>>> import numpy as np
>>> np.set_printoptions(precision=3, suppress=True, linewidth=140)
>>> rd = lambda a: np.round(a, 3) + 0
>>> data = np.array([[0.3, 0.8, 6.0, 1.8],
...     [-0.4, -0.8, 10.0, -0.2],
...     [0.6, 0.6, 18.0, -1.8],
...     [1.0, 0.1, 2.0, -0.1]])
>>> Y = data / np.sqrt((data ** 2).mean(axis=1, keepdims=True))
>>> rd(np.linalg.norm(Y, axis=1))
array([2., 2., 2., 2.])
>>> np.linalg.matrix_rank(Y) == np.linalg.matrix_rank(data)
np.True_
>>> Q = data.astype(float).copy()
>>> for j in range(4):
...     Q[:, j] -= Q[:, :j] @ (Q[:, :j].T @ Q[:, j])
...     Q[:, j] /= np.linalg.norm(Q[:, j])
... 
>>> rd(Q.T @ Q)
array([[1., 0., 0., 0.],
       [0., 1., 0., 0.],
       [0., 0., 1., 0.],
       [0., 0., 0., 1.]])
>>> rng = np.random.default_rng(62)
>>> Y = data + rng.integers(-2, 3, (4, 1)) @ rng.integers(-2, 3, (1, 4))
>>> rd(Y)
array([[ 0.3,  0.8,  6. ,  1.8],
       [ 1.6,  0.2,  9. , -1.2],
       [ 0.6,  0.6, 18. , -1.8],
       [ 3. ,  1.1,  1. , -1.1]])
>>> Y - data
array([[ 0.,  0.,  0.,  0.],
       [ 2.,  1., -1., -1.],
       [ 0.,  0.,  0.,  0.],
       [ 2.,  1., -1., -1.]])
>>> np.einsum("ii->", data)
np.float64(17.4)
>>> rd(np.poly(data))
array([  1.   , -17.4  , -18.45 ,  35.574,  53.244])
>>> rd(np.linalg.eigvals(data))
array([18.294+0.j   ,  1.587+0.j   , -1.24 +0.543j, -1.24 -0.543j])
>>> z = rng.permutation(4)
>>> z
array([3, 2, 0, 1])
>>> Y = data[z][:, z]
>>> rd(np.linalg.det(Y)), rd(np.linalg.det(data[z]))
(np.float64(53.244), np.float64(-53.244))
>>> Y
array([[-0.1,  2. ,  1. ,  0.1],
       [-1.8, 18. ,  0.6,  0.6],
       [ 1.8,  6. ,  0.3,  0.8],
       [-0.2, 10. , -0.4, -0.8]])
>>> np.diag(Y)
array([-0.1, 18. ,  0.3, -0.8])
>>> np.allclose(Y, data)
False
>>> m1 = np.loadtxt("a.csv", delimiter=",")
>>> m1
array([[ -2.,  -1.,   3.],
       [ -1.,   0.,   0.],
       [ -2.,  -1.,  -3.],
       [ -1.,  -4.,  -3.],
       [ -3.,  -3.,  -2.],
       [ -5.,  -6.,  -5.],
       [ -4.,  -3.,  -8.],
       [ -1.,   0.,  -8.],
       [ -2.,   1., -11.],
       [ -4.,   4., -14.],
       [ -3.,   5., -13.],
       [ -3.,   5., -11.],
       [ -5.,   5.,  -8.],
       [ -4.,   2.,  -5.],
       [ -7.,   4.,  -4.],
       [ -5.,   2.,  -2.],
       [ -3.,   2.,  -4.],
       [ -4.,   1.,  -6.],
       [ -5.,   2.,  -8.],
       [ -2.,   0., -11.],
       [ -3.,   1.,  -9.],
       [  0.,  -1., -12.]])
>>> Q, R = np.linalg.qr(m1)
>>> rd(abs(R[0, 0])), rd(np.linalg.norm(m1[:, 0]))
(np.float64(16.643), np.float64(16.643))
>>> Q.shape, R.shape
((22, 3), (3, 3))
>>> rd(np.abs(np.diag(R)))
array([16.643, 13.196, 24.61 ])
>>> theta = np.radians(151)
>>> R = np.eye(3)
>>> R[1, 1] = R[2, 2] = np.cos(theta)
>>> R[1, 2], R[2, 1] = -np.sin(theta), np.sin(theta)
>>> rd(R)
array([[ 1.   ,  0.   ,  0.   ],
       [ 0.   , -0.875, -0.485],
       [ 0.   ,  0.485, -0.875]])
>>> Y = m1 @ R.T
>>> rd(np.linalg.det(R)), rd(np.trace(R))
(np.float64(1.0), np.float64(-0.749))
>>> np.allclose(m1 @ m1.T, Y @ Y.T)
True
>>> vec = np.array([-2, -3, 5])
>>> y = m1 @ vec
>>> coef, lr = np.zeros(3), 1 / np.linalg.norm(m1, 2) ** 2
>>> for i in range(250):
...     coef -= lr * m1.T @ (m1 @ coef - y)
...     if i % 50 == 0: print(i, round(np.linalg.norm(m1 @ coef - y), 3))
... 
0 43.426
50 0.822
100 0.017
150 0.0
200 0.0
>>> rd(coef)
array([-2., -3.,  5.])
>>> rd(np.linalg.cond(m1))
np.float64(3.673)
>>> Xc = (m1 - m1.mean(axis=0)) / m1.std(axis=0)
>>> rd(Xc.std(axis=0))
array([1., 1., 1.])
>>> np.argwhere(np.abs(Xc) > 2)
array([[ 0,  2],
       [ 5,  1],
       [14,  0]])
>>> coef = np.linalg.lstsq(np.delete(Xc, 2, axis=1), Xc[:, 2])[0]
>>> rd(1 - np.var(Xc[:, 2] - np.delete(Xc, 2, axis=1) @ coef))
np.float64(0.194)
>>> rd(coef)
array([-0.186, -0.467])
>>> z = m1[:, 1] > np.median(m1[:, 1])
>>> r0 = m1[z].mean(axis=0) - m1[~z].mean(axis=0)
>>> np.argsort(-np.abs(r0).round(6), kind="stable")
array([1, 0, 2])
>>> rd(r0)
array([-2.026,  4.675, -1.897])
>>> rd((((m1 - m1.mean(axis=0)) @ r0 > 0) == z).mean())
np.float64(0.818)
>>> M = np.load("case3.npy")
>>> M
array([[1.  , 0.  , 0.  ],
       [0.  , 1.  , 0.  ],
       [0.25, 0.25, 0.5 ]])
>>> Y = np.array([[-4, 1, -1], [0, 1, -5], [2, 3, -5]])
>>> np.einsum("ik,kj->ij", M, Y)
array([[-4.,  1., -1.],
       [ 0.,  1., -5.],
       [ 0.,  2., -4.]])
>>> Y.T @ M.T
array([[-4.,  0.,  0.],
       [ 1.,  1.,  2.],
       [-1., -5., -4.]])
>>> M @ Y
array([[-4.,  1., -1.],
       [ 0.,  1., -5.],
       [ 0.,  2., -4.]])
>>> np.einsum("ik,kj->ji", M, Y)
array([[-4.,  0.,  0.],
       [ 1.,  1.,  2.],
       [-1., -5., -4.]])
>>> evals, vecs = np.linalg.eig(M)
>>> rd(np.sort(np.linalg.eigvals(M @ M)))
array([0.25, 1.  , 1.  ])
>>> rd(np.sort(np.linalg.eigvals(M.T)))
array([0.5, 1. , 1. ])
>>> K = np.array([[-2, 0, 2], [1, 2, -2]])
>>> K[1] = K[0]
>>> K
array([[-2,  0,  2],
       [-2,  0,  2]])
>>> np.unique(K.round(6), axis=0).shape
(1, 3)
>>> rd(K @ np.linalg.pinv(K) @ K)
array([[-2.,  0.,  2.],
       [-2.,  0.,  2.]])
>>> np.allclose(K[:-1].T @ np.linalg.lstsq(K[:-1].T, K[-1])[0], K[-1])
True
>>> rd(np.trace(np.linalg.pinv(K) @ K))
np.float64(1.0)
>>> blk = np.stack([K, -3 * K, K[::-1]])
>>> np.einsum("bij,cij->bc", blk, blk)
array([[ 16, -48,  16],
       [-48, 144, -48],
       [ 16, -48,  16]])
>>> blk.shape
(3, 2, 3)
>>> blk.sum(axis=0)
array([[ 2,  0, -2],
       [ 2,  0, -2]])
>>> vec = np.array([1, -2, 0])
>>> y = m1 @ vec
>>> rd(np.linalg.solve(m1.T @ m1, m1.T @ y))
array([ 1., -2.,  0.])
>>> y = y + 0.3 * rng.normal(size=22)
>>> rd(y)
array([ -0.074,  -1.618,  -0.358,   6.937,   2.684,   6.888,   2.405,  -1.314,  -4.019, -11.857, -13.121, -13.038, -14.855,  -8.239,
       -14.074,  -8.908,  -6.784,  -5.865,  -9.462,  -1.827,  -5.141,   2.282])
>>> coef, *_ = np.linalg.lstsq(m1, y)
>>> [round(float(np.linalg.norm(np.linalg.solve(m1.T @ m1 + lam * np.eye(3), m1.T @ y))), 2) for lam in (0, 1, 10, 100)]
[2.21, 2.2, 2.09, 1.43]
>>> coef.round()
array([ 1., -2.,  0.])
>>> rd(coef)
array([ 0.983, -1.98 ,  0.006])
>>> rd(np.linalg.norm(y - m1 @ coef))
np.float64(1.468)
>>> d = np.linalg.norm(m1[:, None] - m1[None], axis=-1)
>>> rd(d[:5, :5])
array([[0.   , 3.317, 6.   , 6.782, 5.477],
       [3.317, 0.   , 3.317, 5.   , 4.123],
       [6.   , 3.317, 0.   , 3.162, 2.449],
       [6.782, 5.   , 3.162, 0.   , 2.449],
       [5.477, 4.123, 2.449, 2.449, 0.   ]])
>>> d.mean(axis=1).argmax()
np.int64(0)
>>> d.shape
(22, 22)
>>> def softmax(z):
...     e = np.exp(z - z.max(axis=-1, keepdims=True))
...     return e / e.sum(axis=-1, keepdims=True)
... 
>>> rd(softmax(K[1]))
array([0.016, 0.117, 0.867])
>>> softmax(K).sum(axis=1)
array([1., 1.])
>>> rd(softmax(10 * K[1]))
array([0., 0., 1.])
>>> att = K @ K.T / np.sqrt(3)
>>> softmax(att + np.triu(np.full(att.shape, -np.inf), 1))
array([[1. , 0. ],
       [0.5, 0.5]])
>>> softmax(att)
array([[0.5, 0.5],
       [0.5, 0.5]])
>>> A = np.load("out7.npy")
>>> A
array([[6., 0., 5., 0.],
       [0., 6., 0., 5.],
       [5., 0., 6., 0.],
       [0., 5., 0., 6.]])
>>> rd(np.sort(np.linalg.eigvals(A).real))
array([ 1.,  1., 11., 11.])
>>> np.flatnonzero(np.linalg.matrix_power((A != 0) + (A.T != 0) + np.eye(4), 4)[3])
array([1, 3])
>>> (A != 0).astype(int)
array([[1, 0, 1, 0],
       [0, 1, 0, 1],
       [1, 0, 1, 0],
       [0, 1, 0, 1]])
>>> Uu, sv, Vt = np.linalg.svd(M, full_matrices=False)
>>> rd(np.sqrt((sv ** 2).sum())), rd(np.linalg.norm(M))
(np.float64(1.541), np.float64(1.541))
>>> rd(np.cumsum(sv ** 2) / np.sum(sv ** 2))
array([0.488, 0.909, 1.   ])
>>> rd(Uu.T @ Uu)
array([[1., 0., 0.],
       [0., 1., 0.],
       [0., 0., 1.]])
>>> (sv > 1e-8).sum()
np.int64(3)
